$ ipython --no-banner

In [1]: import numpy as np

In [2]: np.set_printoptions(precision=1, suppress=True, linewidth=100)

In [3]: rnd = lambda a: np.round(a, 1) + 0

In [4]: data = np.loadtxt("x.csv", delimiter=",")

In [5]: data
Out[5]: 
array([[0., 0., 0., 0., 1., 1., 1., 0., 0., 0., 0.],
       [0., 0., 0., 1., 1., 0., 0., 0., 0., 0., 0.],
       [0., 0., 0., 1., 0., 0., 0., 0., 0., 0., 1.],
       [0., 1., 1., 0., 0., 0., 1., 0., 0., 1., 1.],
       [1., 1., 0., 0., 0., 0., 0., 0., 0., 0., 0.],
       [1., 0., 0., 0., 0., 0., 1., 0., 1., 0., 0.],
       [1., 0., 0., 1., 0., 1., 0., 1., 0., 0., 1.],
       [0., 0., 0., 0., 0., 0., 1., 0., 0., 0., 1.],
       [0., 0., 0., 0., 0., 1., 0., 0., 0., 1., 0.],
       [0., 0., 0., 1., 0., 0., 0., 0., 1., 0., 0.],
       [0., 0., 1., 1., 0., 0., 1., 1., 0., 0., 0.]])

In [6]: np.diff(data, axis=0)
Out[6]: 
array([[ 0.,  0.,  0.,  1.,  0., -1., -1.,  0.,  0.,  0.,  0.],
       [ 0.,  0.,  0.,  0., -1.,  0.,  0.,  0.,  0.,  0.,  1.],
       [ 0.,  1.,  1., -1.,  0.,  0.,  1.,  0.,  0.,  1.,  0.],
       [ 1.,  0., -1.,  0.,  0.,  0., -1.,  0.,  0., -1., -1.],
       [ 0., -1.,  0.,  0.,  0.,  0.,  1.,  0.,  1.,  0.,  0.],
       [ 0.,  0.,  0.,  1.,  0.,  1., -1.,  1., -1.,  0.,  1.],
       [-1.,  0.,  0., -1.,  0., -1.,  1., -1.,  0.,  0.,  0.],
       [ 0.,  0.,  0.,  0.,  0.,  1., -1.,  0.,  0.,  1., -1.],
       [ 0.,  0.,  0.,  1.,  0., -1.,  0.,  0.,  1., -1.,  0.],
       [ 0.,  0.,  1.,  0.,  0.,  0.,  1.,  1., -1.,  0.,  0.]])

In [7]: np.zeros(11, 11)
TypeError: Cannot interpret '11' as a data type


In [8]: data.shape
Out[8]: (11, 11)

In [9]: M2 = np.linalg.inv(data)

In [10]: rnd(np.linalg.inv(M2))
Out[10]: 
array([[0., 0., 0., 0., 1., 1., 1., 0., 0., 0., 0.],
       [0., 0., 0., 1., 1., 0., 0., 0., 0., 0., 0.],
       [0., 0., 0., 1., 0., 0., 0., 0., 0., 0., 1.],
       [0., 1., 1., 0., 0., 0., 1., 0., 0., 1., 1.],
       [1., 1., 0., 0., 0., 0., 0., 0., 0., 0., 0.],
       [1., 0., 0., 0., 0., 0., 1., 0., 1., 0., 0.],
       [1., 0., 0., 1., 0., 1., 0., 1., 0., 0., 1.],
       [0., 0., 0., 0., 0., 0., 1., 0., 0., 0., 1.],
       [0., 0., 0., 0., 0., 1., 0., 0., 0., 1., 0.],
       [0., 0., 0., 1., 0., 0., 0., 0., 1., 0., 0.],
       [0., 0., 1., 1., 0., 0., 1., 1., 0., 0., 0.]])

In [11]: rnd(np.linalg.det(data) * M2)
Out[11]: 
array([[ 0.,  0.,  2.,  0.,  0.,  2.,  0., -2.,  0., -2.,  0.],
       [ 0.,  0., -2.,  0.,  2., -2.,  0.,  2.,  0.,  2.,  0.],
       [ 2., -2.,  4.,  2., -2.,  2.,  0., -6., -2., -2.,  0.],
       [ 0.,  0.,  2., -1.,  1.,  0., -1.,  0.,  1.,  0.,  1.],
       [ 0.,  2., -2.,  1., -1.,  0.,  1.,  0., -1.,  0., -1.],
       [ 2., -2.,  2.,  0.,  0.,  0.,  0., -2.,  0.,  0.,  0.],
       [ 0.,  0.,  0., -1.,  1.,  0., -1.,  2.,  1.,  0.,  1.],
       [-2.,  2., -6.,  0.,  0., -2.,  2.,  4.,  0.,  2.,  0.],
       [ 0.,  0., -2.,  1., -1.,  0.,  1.,  0., -1.,  2., -1.],
       [-2.,  2., -2.,  0.,  0.,  0.,  0.,  2.,  2.,  0.,  0.],
       [ 0.,  0.,  0.,  1., -1.,  0.,  1.,  0., -1.,  0., -1.]])

In [12]: np.allclose(M2, data.T)
Out[12]: False

In [13]: rnd(np.linalg.slogdet(data)[0])
Out[13]: np.float64(1.0)
